In [1]: import numpy as np

In [2]: np.set_printoptions(precision=2, suppress=True, linewidth=120, floatmode="fixed")

In [3]: arr = np.array([[0, 0, 0, 0, 0, 0],
   ...:     [0, 0, 0, 0, 0, 0],
   ...:     [0, 0, 0, 1, 0, 0],
   ...:     [0, 0, 1, 0, 1, 0],
   ...:     [0, 0, 0, 1, 0, 0],
   ...:     [0, 0, 0, 0, 0, 0]])

In [4]: print(np.flatnonzero(np.linalg.matrix_power((arr != 0) + (arr.T != 0) + np.eye(6), 6)[0]))
[0]

In [5]: round(np.linalg.det(arr), 2)
Out[5]: np.float64(0.0)

In [6]: (np.linalg.matrix_power((arr != 0) + (arr.T != 0) + np.eye(6), 6) > 0).astype(int)
Out[6]: 
array([[1, 0, 0, 0, 0, 0],
       [0, 1, 0, 0, 0, 0],
       [0, 0, 1, 1, 1, 0],
       [0, 0, 1, 1, 1, 0],
       [0, 0, 1, 1, 1, 0],
       [0, 0, 0, 0, 0, 1]])

In [7]: np.sort(np.linalg.eigvals(arr).real)
Out[7]: array([-1.41,  0.00,  0.00,  0.00,  0.00,  1.41])

In [8]: left, s, vt = np.linalg.svd(arr)

In [9]: np.argmax(s[:-1] / (s[1:] + 1e-6)) + 1
Out[9]: np.int64(2)

In [10]: s
Out[10]: array([1.41, 1.41, 0.00, 0.00, 0.00, 0.00])

In [11]: A2 = left[:, :2] @ np.diag(s[:2]) @ vt[:2]

In [12]: round(np.linalg.norm(arr - A2, 2), 2), s[2]
Out[12]: (np.float64(0.0), np.float64(0.0))

In [13]: np.round(np.linalg.norm(arr - A2) / np.linalg.norm(arr), 2)
Out[13]: np.float64(0.0)

In [14]: np.linalg.matrix_rank(A2)
Out[14]: np.int64(2)

In [15]: print(A2)
[[0.00 0.00 0.00 0.00 0.00 0.00]
 [0.00 0.00 0.00 0.00 0.00 0.00]
 [0.00 0.00 0.00 1.00 0.00 0.00]
 [0.00 0.00 1.00 0.00 1.00 0.00]
 [0.00 0.00 0.00 1.00 0.00 0.00]
 [0.00 0.00 0.00 0.00 0.00 0.00]]

In [16]: np.abs(arr - A2).max()
Out[16]: np.float64(0.0)

In [17]: rng = np.random.default_rng(42)

In [18]: lab = rng.permutation(6)

In [19]: lab
Out[19]: array([3, 2, 5, 4, 1, 0])

In [20]: A2 = arr[lab][:, lab]

In [21]: A2
Out[21]: 
array([[0, 1, 0, 1, 0, 0],
       [1, 0, 0, 0, 0, 0],
       [0, 0, 0, 0, 0, 0],
       [1, 0, 0, 0, 0, 0],
       [0, 0, 0, 0, 0, 0],
       [0, 0, 0, 0, 0, 0]])

In [22]: np.sort(np.abs(np.linalg.eigvals(A2)))
Out[22]: array([0.00, 0.00, 0.00, 0.00, 1.41, 1.41])

In [23]: np.allclose(A2, arr)
Out[23]: False

In [24]: data = np.array([[1, -4, 16, -64],
    ...:     [1, -3, 9, -27],
    ...:     [1, -2, 4, -8],
    ...:     [1, -1, 1, -1],
    ...:     [1, 0, 0, 0],
    ...:     [1, 1, 1, 1],
    ...:     [1, 2, 4, 8]])

In [25]: data
Out[25]: 
array([[  1,  -4,  16, -64],
       [  1,  -3,   9, -27],
       [  1,  -2,   4,  -8],
       [  1,  -1,   1,  -1],
       [  1,   0,   0,   0],
       [  1,   1,   1,   1],
       [  1,   2,   4,   8]])

In [26]: # column 3 is much longer than the rest

In [27]: data.reshape(-1, 2)
Out[27]: 
array([[  1,  -4],
       [ 16, -64],
       [  1,  -3],
       [  9, -27],
       [  1,  -2],
       [  4,  -8],
       [  1,  -1],
       [  1,  -1],
       [  1,   0],
       [  0,   0],
       [  1,   1],
       [  1,   1],
       [  1,   2],
       [  4,   8]])

In [28]: t3 = data.reshape(7, 2, -1)

In [29]: t3.shape
Out[29]: (7, 2, 2)

In [30]: t3[:, 0]
Out[30]: 
array([[ 1, -4],
       [ 1, -3],
       [ 1, -2],
       [ 1, -1],
       [ 1,  0],
       [ 1,  1],
       [ 1,  2]])

In [31]: np.einsum("ihd,ihd->ih", t3, t3)
Out[31]: 
array([[  17, 4352],
       [  10,  810],
       [   5,   80],
       [   2,    2],
       [   1,    0],
       [   2,    2],
       [   5,   80]])

In [32]: print(t3.sum(axis=1))
[[ 17 -68]
 [ 10 -30]
 [  5 -10]
 [  2  -2]
 [  1   0]
 [  2   2]
 [  5  10]]
